$ python3 -q
>>> import numpy as np
>>> np.set_printoptions(suppress=True, linewidth=120)
>>> X = np.load("block17.npy")
>>> X
array([[-2, -1,  1,  1,  0, -2],
       [ 0,  1, -2,  2, -2,  2],
       [ 0, -2, -1,  2,  0, -1],
       [-1,  2, -1, -2, -1,  1],
       [-2,  1, -1,  2, -2,  2],
       [ 1,  2, -1, -1,  2, -1],
       [-1,  2,  1, -1,  1, -2],
       [ 0, -2,  0,  0, -1, -2],
       [-2,  1,  1, -2,  1, -1],
       [-2, -3,  5, -3,  4, -6]])
>>> theta = np.radians(135)
>>> Rm = np.eye(6)
>>> Rm[0, 0] = Rm[1, 1] = np.cos(theta)
>>> Rm[0, 1], Rm[1, 0] = -np.sin(theta), np.sin(theta)
>>> Rm.round(2)
array([[-0.71, -0.71,  0.  ,  0.  ,  0.  ,  0.  ],
       [ 0.71, -0.71,  0.  ,  0.  ,  0.  ,  0.  ],
       [ 0.  ,  0.  ,  1.  ,  0.  ,  0.  ,  0.  ],
       [ 0.  ,  0.  ,  0.  ,  1.  ,  0.  ,  0.  ],
       [ 0.  ,  0.  ,  0.  ,  0.  ,  1.  ,  0.  ],
       [ 0.  ,  0.  ,  0.  ,  0.  ,  0.  ,  1.  ]])
>>> B = X @ Rm.T
>>> B.round(2)
array([[ 2.12, -0.71,  1.  ,  1.  ,  0.  , -2.  ],
       [-0.71, -0.71, -2.  ,  2.  , -2.  ,  2.  ],
       [ 1.41,  1.41, -1.  ,  2.  ,  0.  , -1.  ],
       [-0.71, -2.12, -1.  , -2.  , -1.  ,  1.  ],
       [ 0.71, -2.12, -1.  ,  2.  , -2.  ,  2.  ],
       [-2.12, -0.71, -1.  , -1.  ,  2.  , -1.  ],
       [-0.71, -2.12,  1.  , -1.  ,  1.  , -2.  ],
       [ 1.41,  1.41,  0.  ,  0.  , -1.  , -2.  ],
       [ 0.71, -2.12,  1.  , -2.  ,  1.  , -1.  ],
       [ 3.54,  0.71,  5.  , -3.  ,  4.  , -6.  ]])
>>> round(float(np.linalg.det(Rm)), 2), round(float(np.trace(Rm)), 2)
(1.0, 2.59)
>>> X.reshape(10, 7)
Traceback (most recent call last):
  File "<python-input-12>", line 1, in <module>
    X.reshape(10, 7)
    ~~~~~~~~~^^^^^^^
ValueError: cannot reshape array of size 60 into shape (10,7)
>>> X.reshape(2, -1)
array([[-2, -1,  1,  1,  0, -2,  0,  1, -2,  2, -2,  2,  0, -2, -1,  2,  0, -1, -1,  2, -1, -2, -1,  1, -2,  1, -1,
         2, -2,  2],
       [ 1,  2, -1, -1,  2, -1, -1,  2,  1, -1,  1, -2,  0, -2,  0,  0, -1, -2, -2,  1,  1, -2,  1, -1, -2, -3,  5,
        -3,  4, -6]])
>>> X.ravel(order="F")
array([-2,  0,  0, -1, -2,  1, -1,  0, -2, -2, -1,  1, -2,  2,  1,  2,  2, -2,  1, -3,  1, -2, -1, -1, -1, -1,  1,  0,
        1,  5,  1,  2,  2, -2,  2, -1, -1,  0, -2, -3,  0, -2,  0, -1, -2,  2,  1, -1,  1,  4, -2,  2, -1,  1,  2, -1,
       -2, -2, -1, -6])
>>> T = X.reshape(10, 2, -1)
>>> T.transpose(1, 0, 2)
array([[[-2, -1,  1],
        [ 0,  1, -2],
        [ 0, -2, -1],
        [-1,  2, -1],
        [-2,  1, -1],
        [ 1,  2, -1],
        [-1,  2,  1],
        [ 0, -2,  0],
        [-2,  1,  1],
        [-2, -3,  5]],

       [[ 1,  0, -2],
        [ 2, -2,  2],
        [ 2,  0, -1],
        [-2, -1,  1],
        [ 2, -2,  2],
        [-1,  2, -1],
        [-1,  1, -2],
        [ 0, -1, -2],
        [-2,  1, -1],
        [-3,  4, -6]]])
>>> np.swapaxes(T, 1, 2)[4]
array([[-2,  2],
       [ 1, -2],
       [-1,  2]])
>>> T.shape
(10, 2, 3)
>>> np.einsum("ihd,jhd->hij", T, T).shape
(2, 10, 10)
>>> mat = np.loadtxt("case13.csv", delimiter=",")
>>> print(mat)
[[ 11.43  -7.38  14.65]
 [-11.35  -5.37  15.56]
 [ -3.59  -4.13 -19.24]
 [  0.66  19.72   3.26]
 [  2.99 -18.7    6.43]
 [ -4.45  -6.82 -18.27]
 [ -5.76  17.36  -8.08]
 [ 17.15 -10.17   1.53]
 [ -4.4   17.76   8.07]
 [ -2.94 -18.62   6.69]
 [ -4.11   8.65 -17.56]
 [ -1.47  18.14  -8.29]
 [ -6.56   3.66  18.54]
 [ 16.51   6.71  -9.08]
 [ 14.88   1.15 -13.32]
 [  6.85  10.57 -15.54]
 [-19.48  -4.52   0.46]
 [-14.31  13.73   2.59]
 [  7.51   8.48  16.48]
 [ 19.02  -5.46  -2.87]
 [ 19.46   3.78   2.65]
 [ -8.72 -14.41 -10.79]
 [ 10.56   2.24 -16.83]
 [  2.29  14.66  13.41]
 [ -5.22  -9.28 -16.93]
 [  3.35  -5.82  18.84]
 [  5.92   3.99  18.68]
 [  1.99  14.21 -13.93]
 [-17.44   4.12   8.88]
 [-14.32  -6.78 -12.2 ]
 [ 15.65  10.94  -5.95]
 [ 14.73   0.93  13.5 ]
 [  0.4   -3.07 -19.76]
 [  9.12 -16.04   7.72]
 [  7.16 -16.32  -9.08]
 [-14.    -9.23  10.9 ]
 [ -2.62  16.22 -11.4 ]
 [ 15.11   4.9   12.16]]
>>> d = np.linalg.norm(mat[:, None] - mat[None], axis=-1)
>>> d[:5, :5].round(2)
array([[ 0.  , 22.89, 37.21, 31.31, 16.34],
       [22.89,  0.  , 35.68, 30.41, 21.6 ],
       [37.21, 35.68,  0.  , 33.06, 30.24],
       [31.31, 30.41, 33.06,  0.  , 38.62],
       [16.34, 21.6 , 30.24, 38.62,  0.  ]])
>>> (d + 1e9 * np.eye(38)).round(6).argmin(axis=1)
array([31, 35,  5,  8,  9, 24, 11, 19,  3,  4, 27, 36,  1, 30, 22, 27, 28, 28, 26,  7, 37, 24, 14, 18,  5,  0, 18, 36,
       17, 21, 13, 37,  2,  4,  7,  1, 11, 31])
>>> print(d.shape)
(38, 38)
>>> np.flatnonzero(d[19] < d.mean() / 2)
array([ 7, 14, 19, 20])
>>> basis = mat[[0, 9]].astype(float)
>>> for _ in range(7):
...     lab = np.linalg.norm(mat[:, None] - basis, axis=-1).argmin(axis=1)
...     basis = np.array([mat[lab == j].mean(axis=0) for j in range(2)])
... 
>>> lab
array([0, 1, 1, 0, 1, 1, 0, 0, 0, 1, 1, 0, 0, 0, 0, 0, 1, 1, 0, 0, 0, 1, 0, 0, 1, 0, 0, 0, 1, 1, 0, 0, 1, 0, 1, 1, 0,
       0])
>>> print(np.abs(basis[1] - basis[0]).argmax())
0
>>> np.bincount(lab)
array([23, 15])
>>> x0 = np.array([-9, -2, 5])
>>> rhs = mat @ x0
>>> np.round(np.linalg.solve(mat.T @ mat, mat.T @ rhs), 2)
array([-9., -2.,  5.])
>>> np.round(np.linalg.lstsq(mat, rhs)[0], 2)
array([-9., -2.,  5.])
>>> np.round(np.linalg.pinv(mat) @ mat, 2) + 0
array([[1., 0., 0.],
       [0., 1., 0.],
       [0., 0., 1.]])
>>> rng = np.random.default_rng(649530)
>>> rhs = rhs + 0.1 * rng.normal(size=38)
>>> rhs.round(2)
array([ -14.9 ,  190.79,  -55.74,  -29.27,   42.8 ,  -37.58,  -23.28, -126.11,   44.61,   96.96,  -68.15,  -64.33,
        144.28, -207.38, -202.74, -160.33,  186.77,  114.13,   -2.28, -174.78, -169.54,   53.3 , -183.52,   17.17,
        -19.25,   75.74,   32.08, -115.95,  193.19,   81.46, -192.46,  -66.9 ,  -96.24,  -11.38,  -77.  ,  199.11,
        -65.7 ,  -85.01])
>>> beta, *_ = np.linalg.lstsq(mat, rhs)
>>> beta.round()
array([-9., -2.,  5.])
>>> round(np.linalg.norm(rhs - mat @ beta), 2)
np.float64(0.73)
>>> print(np.round(mat.T @ (rhs - mat @ beta), 2) + 0)
[0. 0. 0.]
>>> C2 = np.cov(mat, rowvar=False)
>>> np.argsort(-mat.std(axis=0).round(6), kind="stable")
array([2, 1, 0])
>>> print(np.argwhere(np.triu(np.abs(np.corrcoef(mat.T)) > 0.8, 1)))
[]
>>> C2.shape
(3, 3)
>>> hat = mat @ np.linalg.solve(mat.T @ mat, mat.T)
>>> np.round(np.diag(hat), 2)
array([0.07, 0.07, 0.07, 0.09, 0.08, 0.07, 0.08, 0.09, 0.09, 0.08, 0.07, 0.08, 0.07, 0.08, 0.08, 0.07, 0.09, 0.09,
       0.07, 0.09, 0.09, 0.08, 0.07, 0.08, 0.07, 0.07, 0.07, 0.07, 0.09, 0.08, 0.08, 0.08, 0.07, 0.08, 0.09, 0.08,
       0.08, 0.08])
>>> np.linalg.matrix_rank(np.eye(38) - hat)
np.int64(35)
